$ python3 -q
>>> import numpy as np
>>> import numpy.linalg as la
>>> np.set_printoptions(precision=2, suppress=True, linewidth=120)
>>> rd = lambda a: np.round(a, 2) + 0
>>> feats = np.load("block18.npy")
>>> feats
array([[7, 0, 0, 0, 0],
       [0, 5, 0, 0, 0],
       [6, 8, 7, 0, 0],
       [8, 5, 5, 3, 0],
       [9, 5, 1, 6, 6]])
>>> r0 = np.array([4, 2, 2, 5, 5])
>>> B = feats + np.outer(r0, np.eye(5)[3])
>>> rd(la.det(B) / la.det(feats)), rd(1 + la.solve(feats, r0)[3])
(np.float64(1.58), np.float64(1.58))
>>> la.matrix_rank(la.inv(B) - la.inv(feats), tol=1e-8)
np.int64(1)
>>> rng = np.random.default_rng(5319)
>>> idx = rng.permutation(5)
>>> idx
array([4, 2, 1, 3, 0])
>>> B = feats[idx][:, idx]
>>> np.trace(B)
np.int64(28)
>>> rd(np.sort(np.abs(la.eigvals(B))))
array([3., 5., 6., 7., 7.])
>>> rd(la.det(B)), rd(la.det(feats[idx]))
(np.float64(4410.0), np.float64(4410.0))
>>> np.diag(B)
array([6, 7, 5, 3, 7])
>>> la.determinant(feats)
Traceback (most recent call last):
  File "<python-input-18>", line 1, in <module>
    la.determinant(feats)
    ^^^^^^^^^^^^^^
AttributeError: module 'numpy.linalg' has no attribute 'determinant'
>>> feats @ feats
array([[ 49,   0,   0,   0,   0],
       [  0,  25,   0,   0,   0],
       [ 84,  96,  49,   0,   0],
       [110,  80,  50,   9,   0],
       [171,  93,  43,  54,  36]])
>>> np.trace(feats)
np.int64(28)
>>> np.allclose(feats, feats.T)
False
>>> (feats - feats.T) / 2
array([[ 0. ,  0. , -3. , -4. , -4.5],
       [ 0. ,  0. , -4. , -2.5, -2.5],
       [ 3. ,  4. ,  0. , -2.5, -0.5],
       [ 4. ,  2.5,  2.5,  0. , -3. ],
       [ 4.5,  2.5,  0.5,  3. ,  0. ]])
>>> w1 = np.array([[3, 0, 1, -2, -1, 2],
...     [1, -3, -2, 1, 2, 1],
...     [-3, 2, 2, 0, -1, -1],
...     [-3, 0, -3, -3, 1, 3],
...     [1, -3, 1, 0, 3, 1]])
>>> coef = np.array([6, 2, 5, 8, 7, 1])
>>> act = np.maximum(feats @ w1 + coef, 0)
>>> (act > 0).astype(int)
array([[1, 1, 1, 0, 0, 1],
       [1, 0, 0, 1, 1, 1],
       [1, 0, 1, 1, 1, 1],
       [1, 0, 1, 0, 1, 1],
       [1, 0, 0, 0, 1, 1]])
>>> la.matrix_rank(act)
np.int64(5)
>>> cent = np.array([[0, 2, 3],
...     [0, -3, 3],
...     [-1, -1, -1],
...     [0, -1, 1],
...     [3, 0, -2],
...     [1, -2, 0]])
>>> w1 @ cent
array([[ -2,   3,   8],
       [  9,  10,  -7],
       [ -6, -12,  -3],
       [  9,  -6, -11],
       [  9,   8, -13]])
>>> (act @ cent).round(6).argmax(axis=1)
array([2, 0, 0, 0, 0])
>>> arr = np.load("layer4.npy")
>>> arr
array([[  0,   0,   0],
       [-12,  18,  24],
       [ -4,   6,   8],
       [ -8,  12,  16]])
>>> # rank 1
>>> la.lstsq(arr[:-1].T, arr[-1])[2]
np.int32(1)
>>> np.allclose(arr[:-1].T @ la.lstsq(arr[:-1].T, arr[-1])[0], arr[-1])
True
>>> np.abs(np.diag(la.qr(arr)[1])) > 1e-9
array([ True, False, False])
>>> np.unique(arr.round(6), axis=0).shape
(4, 3)
>>> rd(np.trace(la.pinv(arr) @ arr))
np.float64(1.0)
>>> T = np.stack([arr, -1 * arr, arr[::-1]])
>>> la.matrix_rank(T.reshape(3, -1))
np.int64(2)
>>> la.matrix_rank(T)
array([1, 1, 1])
>>> (T @ arr.T).shape
(3, 4, 4)
>>> rd(la.norm(T, axis=(1, 2)))
array([40.3, 40.3, 40.3])
>>> F = np.load("run0.npy")
>>> F
array([[ 0,  0,  0,  0,  0],
       [ 0,  0, -2,  0,  0],
       [ 0,  0,  0,  1,  0],
       [ 0,  1,  0,  0,  0],
       [ 0,  0,  0,  0,  2]])
>>> # splits into 3 blocks
>>> (la.matrix_power((F != 0) + (F.T != 0) + np.eye(5), 5) > 0).astype(int)
array([[1, 0, 0, 0, 0],
       [0, 1, 1, 1, 0],
       [0, 1, 1, 1, 0],
       [0, 1, 1, 1, 0],
       [0, 0, 0, 0, 1]])
>>> rd(la.det(F))
np.float64(0.0)
>>> (F != 0).astype(int)
array([[0, 0, 0, 0, 0],
       [0, 0, 1, 0, 0],
       [0, 0, 0, 1, 0],
       [0, 1, 0, 0, 0],
       [0, 0, 0, 0, 1]])
>>> rd(np.sort(la.eigvals(F).real))
array([-1.26,  0.  ,  0.63,  0.63,  2.  ])
>>> X = np.load("data.npy")
>>> X
array([[-1.06,  0.05,  0.54],
       [-2.59, -0.13, -1.2 ],
       [ 1.27, -0.09, -1.19],
       [-6.05,  0.01, -0.86],
       [ 5.05,  0.06,  0.08],
       [-0.97, -0.05,  0.78],
       [-4.36, -0.03,  0.53],
       [-5.41, -0.07, -0.27],
       [-2.53, -0.07, -0.15],
       [ 0.43, -0.22, -1.12],
       [-0.2 ,  0.11, -0.04],
       [-2.3 ,  0.26, -0.53],
       [ 0.99,  0.06,  0.08],
       [-1.66, -0.15, -0.78],
       [ 4.61,  0.09, -0.61],
       [-3.94, -0.09, -0.15],
       [-3.98, -0.14,  0.16],
       [ 1.55, -0.05,  0.25],
       [ 3.47,  0.08,  0.75],
       [ 0.3 ,  0.06,  0.22],
       [ 1.15,  0.21,  0.21],
       [ 3.32,  0.16, -0.02]])
>>> B = np.c_[X[:, :1] @ np.array([[-1]]), np.array([4, 5, 1, 1, 4, 3, 2, 0, 2, 3, 3, 1, 2, 0, 5, 4, 1, 4, 5, 0, 2, 1])]
>>> B
array([[ 1.06,  4.  ],
       [ 2.59,  5.  ],
       [-1.27,  1.  ],
       [ 6.05,  1.  ],
       [-5.05,  4.  ],
       [ 0.97,  3.  ],
       [ 4.36,  2.  ],
       [ 5.41,  0.  ],
       [ 2.53,  2.  ],
       [-0.43,  3.  ],
       [ 0.2 ,  3.  ],
       [ 2.3 ,  1.  ],
       [-0.99,  2.  ],
       [ 1.66,  0.  ],
       [-4.61,  5.  ],
       [ 3.94,  4.  ],
       [ 3.98,  1.  ],
       [-1.55,  4.  ],
       [-3.47,  5.  ],
       [-0.3 ,  0.  ],
       [-1.15,  2.  ],
       [-3.32,  1.  ]])
>>> rd(la.norm(B - X @ la.lstsq(X, B)[0], axis=0))
array([ 0.  , 13.51])
>>> rd(la.lstsq(X, B[:, 0])[0])
array([-1.,  0.,  0.])
>>> D = la.norm(X[:, None] - X[None], axis=-1)
>>> rd(D[:5, :5])
array([[ 0.  ,  2.32,  2.91,  5.18,  6.13],
       [ 2.32,  0.  ,  3.86,  3.48,  7.75],
       [ 2.91,  3.86,  0.  ,  7.33,  3.99],
       [ 5.18,  3.48,  7.33,  0.  , 11.14],
       [ 6.13,  7.75,  3.99, 11.14,  0.  ]])
>>> (D + 1e9 * np.eye(22)).round(6).argmin(axis=1)
array([ 5, 11,  9,  7, 14,  0, 16,  3, 11,  2, 19,  8, 20, 11,  4, 16, 15, 20, 21, 10, 12, 18])
>>> la.matrix_rank(D ** 2)
np.int64(5)
>>> cent = X[[2, 8]].astype(float)
>>> for _ in range(3):
...     idx = la.norm(X[:, None] - cent, axis=-1).argmin(axis=1)
...     cent = np.array([X[idx == j].mean(axis=0) for j in range(2)])
... 
>>> idx
array([1, 1, 0, 1, 0, 1, 1, 1, 1, 0, 0, 1, 0, 1, 0, 1, 1, 0, 0, 0, 0, 0])
>>> rd(cent[1] - cent[0])
array([-5.16, -0.08, -0.05])
>>> m1 = np.load("w.npy")
>>> m1
array([[ 69.48,  80.37, -51.48, -28.79],
       [ 70.1 ,  77.15, -49.73, -28.04],
       [ 68.07,  79.77, -50.36, -29.33],
       [ 70.02,  80.2 , -51.  , -30.47],
       [ 70.2 ,  80.51, -49.69, -29.88],
       [ 71.99,  79.15, -48.62, -27.91],
       [ 72.49,  81.42, -51.08, -28.42],
       [ 71.37,  80.6 , -48.61, -30.67],
       [ 71.06,  79.7 , -50.45, -31.2 ],
       [ 70.31,  79.  , -50.1 , -31.26],
       [ 69.2 ,  78.81, -50.44, -29.45],
       [ 69.4 ,  78.27, -50.25, -30.3 ],
       [ 70.35,  81.57, -50.58, -29.44],
       [ 70.42,  79.22, -49.71, -30.11],
       [ 70.03,  81.66, -49.48, -29.39],
       [ 72.15,  79.2 , -49.98, -28.74],
       [ 71.29,  79.23, -48.96, -30.13],
       [ 69.18,  80.6 , -50.21, -32.13],
       [ 70.46,  81.6 , -51.91, -29.18],
       [ 68.65,  79.91, -49.37, -30.97],
       [ 70.09,  81.25, -51.1 , -29.11],
       [ 69.08,  79.7 , -49.61, -29.13],
       [ 70.04,  80.89, -50.58, -28.02],
       [ 69.71,  78.73, -50.02, -30.68],
       [ 71.44,  77.73, -49.98, -29.25],
       [ 67.98,  81.18, -49.39, -30.08],
       [ 71.1 ,  82.23, -51.15, -29.98],
       [ 69.98,  78.1 , -49.87, -29.66],
       [ 71.36,  80.52, -49.59, -30.26]])
>>> Ac = (m1 - m1.mean(axis=0)) / m1.std(axis=0)
>>> rd(Ac.std(axis=0))
array([1., 1., 1., 1.])
>>> coef = la.lstsq(np.delete(Ac, 3, axis=1), Ac[:, 3])[0]
>>> rd(1 - np.var(Ac[:, 3] - np.delete(Ac, 3, axis=1) @ coef))
np.float64(0.1)
>>> rd(coef)
array([ 0.27, -0.1 , -0.19])
>>> np.abs(coef).argmax()
np.int64(0)
>>> T = np.stack([m1, -3 * m1, m1[::-1]])
>>> la.matrix_rank(T.reshape(3, -1))
np.int64(2)
>>> T.shape
(3, 29, 4)
>>> (T @ m1.T).shape
(3, 29, 29)
>>> la.matrix_rank(T)
array([4, 4, 4])
>>> D = la.norm(m1[:, None] - m1[None], axis=-1)
>>> D.shape
(29, 29)
>>> rd(D[:5, :5])
array([[0.  , 3.79, 1.97, 1.84, 2.22],
       [3.79, 0.  , 3.61, 4.1 , 3.83],
       [1.97, 3.61, 0.  , 2.39, 2.42],
       [1.84, 4.1 , 2.39, 0.  , 1.48],
       [2.22, 3.83, 2.42, 1.48, 0.  ]])
>>> D[2].round(6).argsort(kind="stable")[:4]
array([ 2, 21, 10, 25])
>>> E = np.array([[0, 0, 0, 1, 0],
...     [0, 0, 0, 1, 1],
...     [0, 0, 0, 1, 1],
...     [1, 1, 1, 0, 1],
...     [0, 1, 1, 1, 0]])
>>> rd(la.eigvalsh(E).min())
np.float64(-1.75)
>>> np.all(la.eigvalsh(E) > 0)
np.False_
>>> left, sigma, Vt = la.svd(E)
>>> evecs = Vt[:(sigma > 1e-8).sum()]
>>> x0 = E[0] + -1 * E[2] + rng.integers(2) * np.eye(5)[4]
>>> x0
array([0., 0., 0., 0., 0.])
>>> la.matrix_rank(np.vstack([E, x0]))
np.int64(4)
>>> left, sigma, Vt = la.svd(E)
>>> rd(sigma)
array([2.69, 1.75, 1.27, 0.33, 0.  ])
>>> B = left[:, :4] @ np.diag(sigma[:4]) @ Vt[:4]
>>> rd(np.abs(E - B).max())
np.float64(0.0)
>>> rd(B)
array([[0., 0., 0., 1., 0.],
       [0., 0., 0., 1., 1.],
       [0., 0., 0., 1., 1.],
       [1., 1., 1., 0., 1.],
       [0., 1., 1., 1., 0.]])
>>> rd(la.norm(E - B, 2)), rd(sigma[4])
(np.float64(0.0), np.float64(0.0))
>>> sigma = 20 * 0.2 ** np.arange(3)
>>> O, _ = la.qr(np.array([[-1.4, -1.2, -0.1], [1.6, -0.3, 0.0], [0.4, 0.8, -0.7]]))
>>> J = rng.normal(size=(28, 3)) * sigma @ O
>>> rd(J)
array([[ -9.14,  -7.24,   6.15],
       [ 10.13,  -0.25,  -1.97],
       [ 18.26,  19.6 , -14.35],
       [ -5.03,  -3.44,   2.38],
       [ -3.07,  -0.72,   0.57],
       [-23.13, -14.27,  12.14],
       [ -2.87,  -5.05,   2.11],
       [ 16.05,  23.02, -15.07],
       [-11.95,  -4.72,   5.24],
       [  4.69,   1.9 ,  -2.03],
       [ 21.58,  17.03, -15.98],
       [-20.67, -20.5 ,  17.42],
       [ -6.41, -13.59,  10.29],
       [-17.38,  -6.15,   6.23],
       [-10.31,  -4.48,   5.59],
       [-11.52,  -8.76,   6.49],
       [  9.05,  -4.78,   0.87],
       [  5.94,  14.2 , -10.29],
       [ -4.57,  -0.75,   1.17],
       [ -8.61,  -6.22,   6.75],
       [ 19.8 ,  19.94, -15.49],
       [-28.38, -18.51,  18.06],
       [ 13.87,   6.86,  -8.15],
       [ -8.14,  -2.97,   3.73],
       [ -8.41,  -6.02,   6.78],
       [ -2.89,  -2.56,   1.29],
       [ -9.33, -10.81,   8.1 ],
       [ 15.77,  10.24, -10.35]])
>>> x0 = np.array([-4, -7, 0])
>>> target = J @ x0
>>> rd(la.pinv(J) @ J)
array([[1., 0., 0.],
       [0., 1., 0.],
       [0., 0., 1.]])
>>> rd(la.lstsq(J, target)[0])
array([-4., -7.,  0.])
>>> target = target + 0.1 * rng.normal(size=28)
>>> rd(target)
array([  87.25,  -38.78, -210.19,   44.29,   17.33,  192.4 ,   46.74, -225.25,   80.85,  -31.88, -205.45,  226.19,
        120.82,  112.55,   72.61,  107.51,   -2.93, -123.19,   23.57,   77.93, -218.8 ,  243.09, -103.42,   53.31,
         75.95,   29.6 ,  112.83, -134.63])
>>> coef, *_ = la.lstsq(J, target)
>>> rd(coef)
array([-4., -7.,  0.])
>>> rd(la.norm(target - J @ coef))
np.float64(0.41)
>>> coef.round()
array([-4., -7., -0.])
>>> rd(J.T @ (target - J @ coef))
array([0., 0., 0.])
